$ python -q
>>> import numpy as np
>>> np.set_printoptions(precision=2, suppress=True, linewidth=160)
>>> def rnd(a):
...     return np.round(a, 2) + 0
... 
>>> A = np.load("test10.npy")
>>> A
array([[  0,  12,   6],
       [  0, -20, -10],
       [  0, -16,  -8]])
>>> t3 = np.stack([A, -1 * A, A[::-1]])
>>> rnd(np.linalg.norm(t3, axis=(1, 2)))
array([31.62, 31.62, 31.62])
>>> t3.shape
(3, 3, 3)
>>> rnd(np.linalg.det(t3))
array([0., 0., 0.])
>>> feats = np.maximum(np.array([[8, -2],
...     [-4, 4],
...     [-7, 6],
...     [2, 4],
...     [9, -4],
...     [-8, 4],
...     [-3, 1],
...     [-5, -6],
...     [-8, -4],
...     [-5, 4],
...     [-7, -4],
...     [3, 4],
...     [3, 3],
...     [-9, 0],
...     [3, -1],
...     [4, 7],
...     [-1, -2],
...     [6, 4],
...     [2, -7],
...     [-6, 3],
...     [2, -7],
...     [-3, 2],
...     [-1, -9],
...     [7, 3],
...     [-7, -4],
...     [-1, -3],
...     [6, 0],
...     [3, 9]]) @ np.array([[3, 1, 6, 2], [1, 4, 8, 2]]) + np.array([1, -3, -2, -3]), 0)
>>> feats
array([[23,  0, 30,  9],
       [ 0,  9,  6,  0],
       [ 0, 14,  4,  0],
       [11, 15, 42,  9],
       [24,  0, 20,  7],
       [ 0,  5,  0,  0],
       [ 0,  0,  0,  0],
       [ 0,  0,  0,  0],
       [ 0,  0,  0,  0],
       [ 0,  8,  0,  0],
       [ 0,  0,  0,  0],
       [14, 16, 48, 11],
       [13, 12, 40,  9],
       [ 0,  0,  0,  0],
       [ 9,  0,  8,  1],
       [20, 29, 78, 19],
       [ 0,  0,  0,  0],
       [23, 19, 66, 17],
       [ 0,  0,  0,  0],
       [ 0,  3,  0,  0],
       [ 0,  0,  0,  0],
       [ 0,  2,  0,  0],
       [ 0,  0,  0,  0],
       [25, 16, 64, 17],
       [ 0,  0,  0,  0],
       [ 0,  0,  0,  0],
       [19,  3, 34,  9],
       [19, 36, 88, 21]])
>>> np.allclose(A[:-1].T @ np.linalg.lstsq(A[:-1].T, A[-1])[0], A[-1])
True
>>> rnd(np.trace(np.linalg.pinv(A) @ A))
np.float64(1.0)
>>> np.linalg.lstsq(A[:-1].T, A[-1])[2]
np.int32(1)
